$ python -q
>>> import numpy as np
>>> import numpy.linalg as la
>>> np.set_printoptions(precision=2, suppress=True, linewidth=140, floatmode="fixed")
>>> rnd = lambda a: np.round(a, 2) + 0
>>> M = np.loadtxt("x.csv", delimiter=",")
>>> M
array([[-1.50, -0.30, -0.70,  0.40,  1.30,  1.80, -1.60, -0.10],
       [ 1.80,  1.40,  0.10,  0.50,  0.40, -0.20, -0.10,  0.50],
       [ 0.30, -0.50,  0.80, -0.90,  0.30,  0.90,  0.10, -2.70],
       [ 0.70,  0.40, -0.90,  0.00,  0.30, -0.30,  1.80,  0.40],
       [ 0.90,  0.00, -0.50,  0.00,  0.70, -0.50, -0.70,  0.80],
       [ 0.00, -0.10, -1.00, -0.40,  0.00, -0.10,  0.90,  1.10],
       [ 0.90,  0.20, -1.40, -0.10, -0.90,  0.40, -1.20, -0.60],
       [ 0.50,  0.80, -2.00, -0.40,  0.00,  1.50, -0.40,  1.30],
       [ 0.80,  1.10,  3.00,  3.00,  0.90, -0.10, -0.60, -1.00],
       [ 0.50, -0.60, -0.50, -1.20,  1.10, -0.40, -1.30,  0.10],
       [-0.40, -3.30, -0.30,  0.50,  0.00,  0.80,  1.70, -0.30],
       [-1.20,  0.80, -0.50, -0.80, -2.10,  0.90, -1.00, -1.90],
       [-0.60, -0.70,  0.30,  1.00, -2.40,  0.00,  1.70,  0.10],
       [ 0.50, -3.20,  0.10, -0.90, -0.80,  1.60, -0.60,  1.20],
       [-0.60, -0.50,  0.50, -1.70,  0.90,  0.90, -0.50, -0.80],
       [-1.00,  0.10,  1.20,  1.40, -0.10, -1.90,  1.30, -2.00],
       [ 0.90,  0.90, -1.20,  0.10, -0.80,  0.10,  0.20,  0.00],
       [-1.10,  0.20,  0.50,  0.30,  0.30, -0.70,  0.00,  1.30],
       [ 0.70,  1.40, -0.70,  0.60, -1.40,  0.30,  2.10,  0.10],
       [ 0.60,  2.10, -1.40, -2.20,  0.10,  0.60,  1.70, -0.90],
       [-0.40, -1.10, -0.60, -0.10, -0.10, -0.60, -0.50,  0.40],
       [-1.10, -0.70,  0.10, -0.10, -0.90,  1.10, -1.20,  2.00],
       [-0.10, -0.70,  2.10,  1.50, -2.10,  0.00, -0.30, -0.80],
       [ 0.20, -0.70, -1.50, -0.60,  2.00, -0.50,  2.00,  1.10],
       [-0.30,  4.80,  1.50,  1.80, -1.50,  0.90,  3.90, -1.80],
       [ 1.60, -1.60,  0.40,  1.10,  0.40, -1.40, -1.10, -0.50]])
>>> Xs = M - M.mean(axis=0)
>>> vecs = la.svd(Xs)[2][:7]
>>> B = Xs - Xs @ vecs.T @ vecs
>>> rnd(B.std(axis=0))
array([0.06, 0.05, 0.34, 0.34, 0.07, 0.10, 0.03, 0.17])
>>> rnd(np.cov(Xs @ vecs.T, rowvar=False))
array([[3.71, 0.00, 0.00, 0.00, 0.00, 0.00, 0.00],
       [0.00, 2.24, 0.00, 0.00, 0.00, 0.00, 0.00],
       [0.00, 0.00, 1.37, 0.00, 0.00, 0.00, 0.00],
       [0.00, 0.00, 0.00, 1.35, 0.00, 0.00, 0.00],
       [0.00, 0.00, 0.00, 0.00, 1.04, 0.00, 0.00],
       [0.00, 0.00, 0.00, 0.00, 0.00, 0.71, 0.00],
       [0.00, 0.00, 0.00, 0.00, 0.00, 0.00, 0.48]])
>>> rnd((Xs @ vecs.T).std(axis=0))
array([1.89, 1.47, 1.15, 1.14, 1.00, 0.82, 0.68])
>>> la.norm(B, axis=1).round(6).argmax()
np.int64(0)
>>> X = np.load("data.npy")
>>> X
array([[4, 0, 0, 0],
       [0, 3, 0, 0],
       [0, 0, 0, 0],
       [0, 0, 0, 2]])
>>> # splits into 4 blocks
>>> W1 = np.array([[-1, -1],
...     [-1, 0],
...     [0, 0],
...     [0, -1],
...     [-2, -1],
...     [1, -1],
...     [1, 2],
...     [2, -1]])
>>> b = np.array([5, -1])
>>> hid = np.maximum(M @ W1 + b, 0)
>>> (hid > 0).astype(int)
array([[1, 0],
       [1, 0],
       [1, 1],
       [1, 1],
       [1, 0],
       [1, 1],
       [1, 0],
       [1, 0],
       [0, 0],
       [1, 0],
       [1, 1],
       [1, 1],
       [1, 1],
       [1, 0],
       [1, 0],
       [1, 1],
       [1, 0],
       [1, 0],
       [1, 1],
       [1, 1],
       [1, 0],
       [1, 0],
       [1, 0],
       [1, 1],
       [1, 1],
       [1, 0]])
>>> rnd((hid > 0).mean(axis=0))
array([0.96, 0.42])
>>> la.matrix_rank(hid)
np.int64(2)
>>> Z = np.array([[-3, -3, 0], [-2, 2, -2]])
>>> W1 @ Z
array([[ 5,  1,  2],
       [ 3,  3,  0],
       [ 0,  0,  0],
       [ 2, -2,  2],
       [ 8,  4,  2],
       [-1, -5,  2],
       [-7,  1, -4],
       [-4, -8,  2]])
>>> (hid @ Z).round(6).argmax(axis=1)
array([2, 2, 1, 2, 2, 2, 2, 2, 0, 2, 2, 2, 2, 2, 2, 1, 2, 2, 2, 1, 2, 2, 2, 2, 1, 2])
>>> evals, vecs = la.eigh(X)
>>> vec = np.array([1, -3, -7, 3])
>>> (np.sign(vecs[:, -1].round(6)) == np.sign(vecs[0, -1].round(6))).astype(int)
array([1, 0, 0, 0])
>>> rnd(vec @ X @ vec / (vec @ vec)), evals[0], evals[-1]
(np.float64(0.72), np.float64(0.0), np.float64(4.0))
>>> vec @ X @ vec
np.int64(49)
>>> vecs * np.maximum(evals, 0) @ vecs.T
array([[4.00, 0.00, 0.00, 0.00],
       [0.00, 3.00, 0.00, 0.00],
       [0.00, 0.00, 0.00, 0.00],
       [0.00, 0.00, 0.00, 2.00]])
>>> [int(la.matrix_rank(la.matrix_power(X, p))) for p in range(1, 5)]
[3, 3, 3, 3]
>>> la.matrix_power(X - np.diag(np.diag(X)), 4)
array([[0, 0, 0, 0],
       [0, 0, 0, 0],
       [0, 0, 0, 0],
       [0, 0, 0, 0]])
>>> rank = la.matrix_rank(X)
>>> rank
np.int64(3)
>>> ns = la.svd(X)[2][rank:].T
>>> ns.shape
(4, 1)
>>> [int(la.matrix_rank(X[:i])) for i in range(1, len(X) + 1)]
[1, 2, 2, 3]
>>> X @ ns
array([[0.00],
       [0.00],
       [0.00],
       [0.00]])
>>> la.matrix_rank(X.T @ X), la.matrix_rank(X @ X.T)
(np.int64(3), np.int64(3))
>>> feats = np.loadtxt("w.csv", delimiter=",")
>>> rnd(feats)
array([[ 0.86, -0.23, -0.14, -0.23, -0.05, -0.14, -0.05, -0.23, -0.23],
       [-0.23,  0.61, -0.23, -0.39, -0.08, -0.23, -0.08, -0.39, -0.39],
       [-0.14, -0.23,  0.86, -0.23, -0.05, -0.14, -0.05, -0.23, -0.23],
       [-0.23, -0.39, -0.23,  0.61, -0.08, -0.23, -0.08, -0.39, -0.39],
       [-0.05, -0.08, -0.05, -0.08,  0.98, -0.05, -0.02, -0.08, -0.08],
       [-0.14, -0.23, -0.14, -0.23, -0.05,  0.86, -0.05, -0.23, -0.23],
       [-0.05, -0.08, -0.05, -0.08, -0.02, -0.05,  0.98, -0.08, -0.08],
       [-0.23, -0.39, -0.23, -0.39, -0.08, -0.23, -0.08,  0.61, -0.39],
       [-0.23, -0.39, -0.23, -0.39, -0.08, -0.23, -0.08, -0.39,  0.61]])
>>> rnd(la.matrix_power(feats, 3))
array([[ 0.86, -0.23, -0.14, -0.23, -0.05, -0.14, -0.05, -0.23, -0.23],
       [-0.23,  0.61, -0.23, -0.39, -0.08, -0.23, -0.08, -0.39, -0.39],
       [-0.14, -0.23,  0.86, -0.23, -0.05, -0.14, -0.05, -0.23, -0.23],
       [-0.23, -0.39, -0.23,  0.61, -0.08, -0.23, -0.08, -0.39, -0.39],
       [-0.05, -0.08, -0.05, -0.08,  0.98, -0.05, -0.02, -0.08, -0.08],
       [-0.14, -0.23, -0.14, -0.23, -0.05,  0.86, -0.05, -0.23, -0.23],
       [-0.05, -0.08, -0.05, -0.08, -0.02, -0.05,  0.98, -0.08, -0.08],
       [-0.23, -0.39, -0.23, -0.39, -0.08, -0.23, -0.08,  0.61, -0.39],
       [-0.23, -0.39, -0.23, -0.39, -0.08, -0.23, -0.08, -0.39,  0.61]])
>>> rnd(np.abs(la.eigvals(feats)).max())
np.float64(1.0)
>>> rnd((feats + feats.T) / 2)
array([[ 0.86, -0.23, -0.14, -0.23, -0.05, -0.14, -0.05, -0.23, -0.23],
       [-0.23,  0.61, -0.23, -0.39, -0.08, -0.23, -0.08, -0.39, -0.39],
       [-0.14, -0.23,  0.86, -0.23, -0.05, -0.14, -0.05, -0.23, -0.23],
       [-0.23, -0.39, -0.23,  0.61, -0.08, -0.23, -0.08, -0.39, -0.39],
       [-0.05, -0.08, -0.05, -0.08,  0.98, -0.05, -0.02, -0.08, -0.08],
       [-0.14, -0.23, -0.14, -0.23, -0.05,  0.86, -0.05, -0.23, -0.23],
       [-0.05, -0.08, -0.05, -0.08, -0.02, -0.05,  0.98, -0.08, -0.08],
       [-0.23, -0.39, -0.23, -0.39, -0.08, -0.23, -0.08,  0.61, -0.39],
       [-0.23, -0.39, -0.23, -0.39, -0.08, -0.23, -0.08, -0.39,  0.61]])
>>> rnd(la.det(feats))
np.float64(-1.0)
>>> np.allclose(feats, feats.T)
True
>>> T = np.stack([feats, 2 * feats, feats[::-1]])
>>> rnd(la.norm(T, axis=(1, 2)))
array([3.00, 6.00, 3.00])
>>> rnd(np.einsum("bij,cij->bc", T, T))
array([[ 9.00, 18.00,  1.00],
       [18.00, 36.00,  2.00],
       [ 1.00,  2.00,  9.00]])
>>> T.shape
(3, 9, 9)
>>> evals, vecs = la.eigh(feats)
>>> np.unique(evals.round(6) + 0, return_counts=True)[1]
array([1, 8])
>>> rnd(vecs.T @ vecs)
array([[1.00, 0.00, 0.00, 0.00, 0.00, 0.00, 0.00, 0.00, 0.00],
       [0.00, 1.00, 0.00, 0.00, 0.00, 0.00, 0.00, 0.00, 0.00],
       [0.00, 0.00, 1.00, 0.00, 0.00, 0.00, 0.00, 0.00, 0.00],
       [0.00, 0.00, 0.00, 1.00, 0.00, 0.00, 0.00, 0.00, 0.00],
       [0.00, 0.00, 0.00, 0.00, 1.00, 0.00, 0.00, 0.00, 0.00],
       [0.00, 0.00, 0.00, 0.00, 0.00, 1.00, 0.00, 0.00, 0.00],
       [0.00, 0.00, 0.00, 0.00, 0.00, 0.00, 1.00, 0.00, 0.00],
       [0.00, 0.00, 0.00, 0.00, 0.00, 0.00, 0.00, 1.00, 0.00],
       [0.00, 0.00, 0.00, 0.00, 0.00, 0.00, 0.00, 0.00, 1.00]])
>>> (evals > 1e-8).sum(), (evals < -1e-8).sum()
(np.int64(8), np.int64(1))
>>> evals, vecs = la.eigh(feats)
>>> vec = np.array([1, 2, 0, -2, -2, -2, 1, -1, 2])
>>> rnd(np.abs(feats).sum(axis=1).max()), rnd(np.abs(evals).max())
(np.float64(2.63), np.float64(1.0))
>>> rnd(vecs * np.maximum(evals, 0) @ vecs.T)
array([[ 0.93, -0.12, -0.07, -0.12, -0.02, -0.07, -0.02, -0.12, -0.12],
       [-0.12,  0.81, -0.12, -0.19, -0.04, -0.12, -0.04, -0.19, -0.19],
       [-0.07, -0.12,  0.93, -0.12, -0.02, -0.07, -0.02, -0.12, -0.12],
       [-0.12, -0.19, -0.12,  0.81, -0.04, -0.12, -0.04, -0.19, -0.19],
       [-0.02, -0.04, -0.02, -0.04,  0.99, -0.02, -0.01, -0.04, -0.04],
       [-0.07, -0.12, -0.07, -0.12, -0.02,  0.93, -0.02, -0.12, -0.12],
       [-0.02, -0.04, -0.02, -0.04, -0.01, -0.02,  0.99, -0.04, -0.04],
       [-0.12, -0.19, -0.12, -0.19, -0.04, -0.12, -0.04,  0.81, -0.19],
       [-0.12, -0.19, -0.12, -0.19, -0.04, -0.12, -0.04, -0.19,  0.81]])
>>> rnd(la.eigvalsh(feats[1:, 1:]))
array([-0.86,  1.00,  1.00,  1.00,  1.00,  1.00,  1.00,  1.00])
>>> mat = np.load("layer7.npy")
>>> rnd(mat)
array([[ 0.03, -0.05,  0.11, -0.06,  0.01, -0.02, -0.04,  0.10],
       [-0.05,  0.09, -0.18,  0.09, -0.01,  0.03,  0.07, -0.17],
       [ 0.11, -0.18,  0.37, -0.21,  0.00, -0.04, -0.15,  0.35],
       [-0.06,  0.09, -0.21,  0.42,  0.27, -0.32,  0.01, -0.10],
       [ 0.01, -0.01,  0.00,  0.27,  0.26, -0.32, -0.07,  0.10],
       [-0.02,  0.03, -0.04, -0.32, -0.32,  0.40,  0.10, -0.16],
       [-0.04,  0.07, -0.15,  0.01, -0.07,  0.10,  0.08, -0.16],
       [ 0.10, -0.17,  0.35, -0.10,  0.10, -0.16, -0.16,  0.37]])
>>> # null space of dimension 6
>>> U, sig, Vt = la.svd(mat)
>>> rnd(sig)
array([1.00, 1.00, 0.00, 0.00, 0.00, 0.00, 0.00, 0.00])
>>> B = U[:, :2] @ np.diag(sig[:2]) @ Vt[:2]
>>> rnd(la.norm(mat - B) / la.norm(mat))
np.float64(0.0)
>>> la.matrix_rank(B)
np.int64(2)
>>> evals, vecs = la.eigh(mat)
>>> vec = np.array([-2, -5, -4, 0, -1, -8, 4, 8])
>>> rnd(la.eigvalsh(mat[1:, 1:]))
array([0.00, 0.00, 0.00, 0.00, 0.00, 0.97, 1.00])
>>> rnd(vecs * np.maximum(evals, 0) @ vecs.T)
array([[ 0.03, -0.05,  0.11, -0.06,  0.01, -0.02, -0.04,  0.10],
       [-0.05,  0.09, -0.18,  0.09, -0.01,  0.03,  0.07, -0.17],
       [ 0.11, -0.18,  0.37, -0.21,  0.00, -0.04, -0.15,  0.35],
       [-0.06,  0.09, -0.21,  0.42,  0.27, -0.32,  0.01, -0.10],
       [ 0.01, -0.01,  0.00,  0.27,  0.26, -0.32, -0.07,  0.10],
       [-0.02,  0.03, -0.04, -0.32, -0.32,  0.40,  0.10, -0.16],
       [-0.04,  0.07, -0.15,  0.01, -0.07,  0.10,  0.08, -0.16],
       [ 0.10, -0.17,  0.35, -0.10,  0.10, -0.16, -0.16,  0.37]])
>>> rnd(np.abs(mat).sum(axis=1).max()), rnd(np.abs(evals).max())
(np.float64(1.51), np.float64(1.0))
>>> rnd(vec @ mat @ vec)
np.float64(39.41)
>>> rnd(vec @ mat @ vec / (vec @ vec)), rnd(evals[0]), rnd(evals[-1])
(np.float64(0.21), np.float64(0.0), np.float64(1.0))
>>> gram = mat.T @ mat
>>> rnd(la.eigvalsh(gram)[::-1])
array([1.00, 1.00, 0.00, 0.00, 0.00, 0.00, 0.00, 0.00])
>>> rnd(gram)
array([[ 0.03, -0.05,  0.11, -0.06,  0.01, -0.02, -0.04,  0.10],
       [-0.05,  0.09, -0.18,  0.09, -0.01,  0.03,  0.07, -0.17],
       [ 0.11, -0.18,  0.37, -0.21,  0.00, -0.04, -0.15,  0.35],
       [-0.06,  0.09, -0.21,  0.42,  0.27, -0.32,  0.01, -0.10],
       [ 0.01, -0.01,  0.00,  0.27,  0.26, -0.32, -0.07,  0.10],
       [-0.02,  0.03, -0.04, -0.32, -0.32,  0.40,  0.10, -0.16],
       [-0.04,  0.07, -0.15,  0.01, -0.07,  0.10,  0.08, -0.16],
       [ 0.10, -0.17,  0.35, -0.10,  0.10, -0.16, -0.16,  0.37]])
>>> (mat @ mat.T).shape
(8, 8)
>>> np.allclose(gram, gram.T)
True
>>> U, sig, Vt = la.svd(mat)
>>> vecs = Vt[:(sig > 1e-8).sum()]
>>> rng = np.random.default_rng(65)
>>> vec = mat[2] + 5 * mat[3] + rng.integers(2) * np.eye(8)[4]
>>> rnd(vec)
array([-0.17,  0.29, -0.69,  1.87,  1.37, -1.63, -0.08, -0.14])
>>> rnd(vecs.T @ vecs)
array([[ 0.03, -0.05,  0.11, -0.06,  0.01, -0.02, -0.04,  0.10],
       [-0.05,  0.09, -0.18,  0.09, -0.01,  0.03,  0.07, -0.17],
       [ 0.11, -0.18,  0.37, -0.21,  0.00, -0.04, -0.15,  0.35],
       [-0.06,  0.09, -0.21,  0.42,  0.27, -0.32,  0.01, -0.10],
       [ 0.01, -0.01,  0.00,  0.27,  0.26, -0.32, -0.07,  0.10],
       [-0.02,  0.03, -0.04, -0.32, -0.32,  0.40,  0.10, -0.16],
       [-0.04,  0.07, -0.15,  0.01, -0.07,  0.10,  0.08, -0.16],
       [ 0.10, -0.17,  0.35, -0.10,  0.10, -0.16, -0.16,  0.37]])
>>> np.allclose(vecs.T @ vecs @ vec, vec)
True
>>> rank = la.matrix_rank(mat)
>>> rank
np.int64(2)
>>> ns = la.svd(mat)[2][rank:].T
>>> la.matrix_rank(mat.T @ mat), la.matrix_rank(mat @ mat.T)
(np.int64(2), np.int64(2))
>>> rnd(ns @ ns.T)
array([[ 0.97,  0.05, -0.11,  0.06, -0.01,  0.02,  0.04, -0.10],
       [ 0.05,  0.91,  0.18, -0.09,  0.01, -0.03, -0.07,  0.17],
       [-0.11,  0.18,  0.63,  0.21,  0.00,  0.04,  0.15, -0.35],
       [ 0.06, -0.09,  0.21,  0.58, -0.27,  0.32, -0.01,  0.10],
       [-0.01,  0.01,  0.00, -0.27,  0.74,  0.32,  0.07, -0.10],
       [ 0.02, -0.03,  0.04,  0.32,  0.32,  0.60, -0.10,  0.16],
       [ 0.04, -0.07,  0.15, -0.01,  0.07, -0.10,  0.92,  0.16],
       [-0.10,  0.17, -0.35,  0.10, -0.10,  0.16,  0.16,  0.63]])
>>> np.allclose(mat @ ns, 0)
True
